% ipython --no-banner

In [1]: import numpy as np

In [2]: from numpy import linalg as LA

In [3]: np.set_printoptions(precision=3, suppress=True, linewidth=160, sign=" ")

In [4]: feats = np.load("mat.npy")

In [5]: feats
Out[5]: 
array([[ 4.377,  0.417, -5.897],
       [ 4.915, -0.957, -5.184],
       [ 5.124,  0.287, -5.714],
       [ 4.638,  1.647, -3.047],
       [ 5.24 , -1.577, -5.055],
       [ 4.764,  0.291, -3.371],
       [ 5.166,  0.993, -4.9  ],
       [ 6.866,  1.027, -3.718],
       [ 5.048,  1.032, -5.201],
       [ 5.594, -1.154, -4.506],
       [ 4.615,  0.476, -5.833],
       [ 6.285, -0.053, -5.417],
       [ 5.248,  0.384, -4.944],
       [ 5.1  , -0.607, -7.227],
       [ 4.42 ,  0.777, -4.38 ],
       [ 5.225,  1.264, -6.014],
       [ 5.188,  0.639, -5.586],
       [ 5.365,  1.401, -6.087],
       [ 5.142,  0.092, -5.43 ],
       [ 4.51 , -0.04 , -6.104],
       [ 3.892, -0.93 , -4.742],
       [ 5.876,  1.133, -3.865],
       [ 4.113, -0.08 , -4.744],
       [ 5.962, -1.433, -4.039],
       [ 6.23 ,  0.752, -6.3  ],
       [ 6.318,  0.91 , -6.11 ],
       [ 5.013,  0.494, -3.441],
       [ 4.823,  0.997, -4.272],
       [ 2.347,  0.729, -4.181],
       [ 4.464,  1.192, -5.298],
       [ 6.518,  0.592, -4.283],
       [ 5.651, -0.764, -4.479],
       [ 4.372, -0.026, -4.484],
       [ 2.812, -0.854, -6.437],
       [ 5.881,  1.366, -4.195]])

In [6]: theta = np.radians(72)

In [7]: Rm = np.eye(3)

In [8]: Rm[0, 0] = Rm[2, 2] = np.cos(theta)

In [9]: Rm[0, 2], Rm[2, 0] = -np.sin(theta), np.sin(theta)

In [10]: Rm
Out[10]: 
array([[ 0.309,  0.   , -0.951],
       [ 0.   ,  1.   ,  0.   ],
       [ 0.951,  0.   ,  0.309]])

In [11]: Y = feats @ Rm.T

In [12]: LA.svd(feats, compute_uv=False), LA.svd(Y, compute_uv=False)
Out[12]: (array([ 42.406,   6.015,   4.782]), array([ 42.406,   6.015,   4.782]))

In [13]: np.allclose(feats @ feats.T, Y @ Y.T)
Out[13]: True

In [14]: J = np.maximum(np.array([[1, 0, 1, 1],
    ...:     [1, 2, 0, 2],
    ...:     [0, 0, 0, 0],
    ...:     [2, 2, 2, 1],
    ...:     [0, 2, 2, 1],
    ...:     [2, 2, 2, 1],
    ...:     [1, 1, 1, 1],
    ...:     [1, 0, 1, 0],
    ...:     [2, 2, 2, 0],
    ...:     [1, 0, 0, 1],
    ...:     [2, 0, 1, 2],
    ...:     [1, 0, 2, 2],
    ...:     [1, 1, 0, 2],
    ...:     [0, 0, 1, 2],
    ...:     [0, 2, 0, 1],
    ...:     [2, 1, 1, 2],
    ...:     [1, 2, 1, 1],
    ...:     [2, 0, 2, 1],
    ...:     [2, 1, 0, 1],
    ...:     [1, 2, 0, 2],
    ...:     [0, 2, 1, 2],
    ...:     [1, 1, 2, 0],
    ...:     [2, 1, 0, 0],
    ...:     [0, 1, 0, 0],
    ...:     [2, 0, 0, 2],
    ...:     [0, 0, 2, 2],
    ...:     [0, 2, 1, 1],
    ...:     [0, 0, 2, 1]]) @ np.array([[-1, 0, 1, 3, -1, 1, 0],
    ...:     [-3, -3, -1, 1, 0, 2, 1],
    ...:     [2, 2, -1, -2, 3, 1, 3],
    ...:     [1, -2, 1, -3, 3, -3, 3]]) + np.array([-1, 5, 3, 3, 4, 0, -5]), 0)

In [15]: J
Out[15]: 
array([[  1,   5,   4,   1,   9,   0,   1],
       [  0,   0,   4,   2,   9,   0,   3],
       [  0,   5,   3,   3,   4,   0,   0],
       [  0,   1,   2,   4,  11,   5,   6],
       [  0,   1,   0,   0,  13,   3,   6],
       [  0,   1,   2,   4,  11,   5,   6],
       [  0,   2,   3,   2,   9,   1,   2],
       [  0,   7,   3,   4,   6,   2,   0],
       [  0,   3,   1,   7,   8,   8,   3],
       [  0,   3,   5,   3,   6,   0,   0],
       [  1,   3,   6,   1,  11,   0,   4],
       [  4,   5,   4,   0,  15,   0,   7],
       [  0,   0,   5,   1,   9,   0,   2],
       [  3,   3,   4,   0,  13,   0,   4],
       [  0,   0,   2,   2,   7,   1,   0],
       [  0,   0,   5,   2,  11,   0,   5],
       [  0,   0,   2,   3,   9,   3,   3],
       [  2,   7,   4,   2,  11,   1,   4],
       [  0,   0,   5,   7,   5,   1,   0],
       [  0,   0,   4,   2,   9,   0,   3],
       [  0,   0,   2,   0,  13,   0,   6],
       [  0,   6,   1,   3,   9,   5,   2],
       [  0,   2,   4,  10,   2,   4,   0],
       [  0,   2,   2,   4,   4,   2,   0],
       [  0,   1,   7,   3,   8,   0,   1],
       [  5,   5,   3,   0,  16,   0,   7],
       [  0,   0,   1,   0,  10,   2,   3],
       [  4,   7,   2,   0,  13,   0,   4]])

In [16]: P = J @ LA.solve(J.T @ J, J.T)

In [17]: print(np.allclose(P @ P, P))
True

In [18]: np.round(LA.eigvalsh(P), 3) + 0
Out[18]: array([ 0.,  0.,  0.,  0.,  0.,  0.,  0.,  0.,  0.,  0.,  0.,  0.,  0.,  0.,  0.,  0.,  0.,  0.,  0.,  0.,  0.,  1.,  1.,  1.,  1.,  1.,  1.,  1.])

In [19]: Y = np.array([[1, 3, -3],
    ...:     [-2, -3, -3],
    ...:     [3, -3, 3],
    ...:     [3, 2, -2],
    ...:     [-3, -3, 0],
    ...:     [-3, 1, 3],
    ...:     [3, -1, 2]])

In [20]: np.einsum("ik,kj->ij", J, Y)
Out[20]: 
array([[-18, -50,  -6],
       [  0, -38,  14],
       [ -4, -30, -12],
       [-14, -35,  22],
       [-32, -45,  18],
       [-14, -35,  22],
       [-13, -39,   6],
       [-17, -38, -14],
       [-21, -17,  10],
       [  0, -36,   0],
       [ -5, -59,  12],
       [-18, -67,  -1],
       [ -3, -42,  17],
       [-18, -55,   2],
       [-12, -22,   5],
       [  3, -49,  21],
       [-12, -27,  15],
       [-18, -59,  -8],
       [ 18, -15,   4],
       [  0, -38,  14],
       [-15, -51,  18],
       [-36, -39,  -2],
       [ 20,   0,  -2],
       [ -4, -14,  -2],
       [  7, -43,  14],
       [-23, -64,  -7],
       [-24, -34,  15],
       [-31, -58, -19]])

In [21]: np.vstack([J, Y.T]).shape
Out[21]: (31, 7)

In [22]: LA.matrix_rank(J @ Y)
Out[22]: np.int64(3)

In [23]: Y.T @ J.T
Out[23]: 
array([[-18,   0,  -4, -14, -32, -14, -13, -17, -21,   0,  -5, -18,  -3, -18, -12,   3, -12, -18,  18,   0, -15, -36,  20,  -4,   7, -23, -24, -31],
       [-50, -38, -30, -35, -45, -35, -39, -38, -17, -36, -59, -67, -42, -55, -22, -49, -27, -59, -15, -38, -51, -39,   0, -14, -43, -64, -34, -58],
       [ -6,  14, -12,  22,  18,  22,   6, -14,  10,   0,  12,  -1,  17,   2,   5,  21,  15,  -8,   4,  14,  18,  -2,  -2,  -2,  14,  -7,  15, -19]])

In [24]: gram = np.cov(J, rowvar=False)

In [25]: np.median(J, axis=0)
Out[25]: array([ 0. ,  2. ,  3. ,  2. ,  9. ,  0.5,  3. ])

In [26]: np.argwhere(np.triu(np.abs(np.corrcoef(J.T)) > 0.8, 1))
Out[26]: array([[ 4,  6]])

In [27]: J.std(axis=0)
Out[27]: array([ 1.436,  2.427,  1.634,  2.383,  3.306,  2.096,  2.313])

In [28]: np.argsort(-J.std(axis=0).round(6), kind="stable")
Out[28]: array([ 4,  1,  3,  6,  5,  2,  0])

In [29]: arr = np.load("case5.npy")

In [30]: arr
Out[30]: 
array([[-6.,  0., -7.,  0.],
       [-7., -7.,  9.,  1.],
       [ 4., -1.,  9., -3.],
       [ 0.,  0.,  0.,  3.]])

In [31]: rng = np.random.default_rng(78)

In [32]: idx = rng.permutation(4)

In [33]: idx
Out[33]: array([ 0,  2,  3,  1])

In [34]: Y = arr[idx][:, idx]

In [35]: np.trace(Y)
Out[35]: np.float64(-1.0)

In [36]: U, sig, VT = LA.svd(arr)

In [37]: sig
Out[37]: array([ 15.478,  11.293,   3.708,   0.366])

In [38]: Y = U[:, :3] @ np.diag(sig[:3]) @ VT[:3]

In [39]: round(LA.norm(arr - Y, 2), 3), round(float(sig[3]), 3)
Out[39]: (np.float64(0.366), 0.366)

In [40]: LA.matrix_rank(Y)
Out[40]: np.int64(3)

In [41]: K = np.load("layer15.npy")

In [42]: K
Out[42]: 
array([[ 80, -16, -16,  48],
       [-16,   5,  -4,   3],
       [-16,  -4,  32, -60],
       [ 48,   3, -60, 117]])

In [43]: blk = np.stack([K, 2 * K, K[::-1]])

In [44]: LA.norm(blk, axis=(1, 2))
Out[44]: array([ 184.445,  368.89 ,  184.445])

In [45]: blk.shape
Out[45]: (3, 4, 4)

In [46]: blk.sum(axis=0)
Out[46]: 
array([[ 288,  -45, -108,  261],
       [ -64,   11,   20,  -51],
       [ -64,   -7,   92, -177],
       [ 224,   -7, -196,  399]])
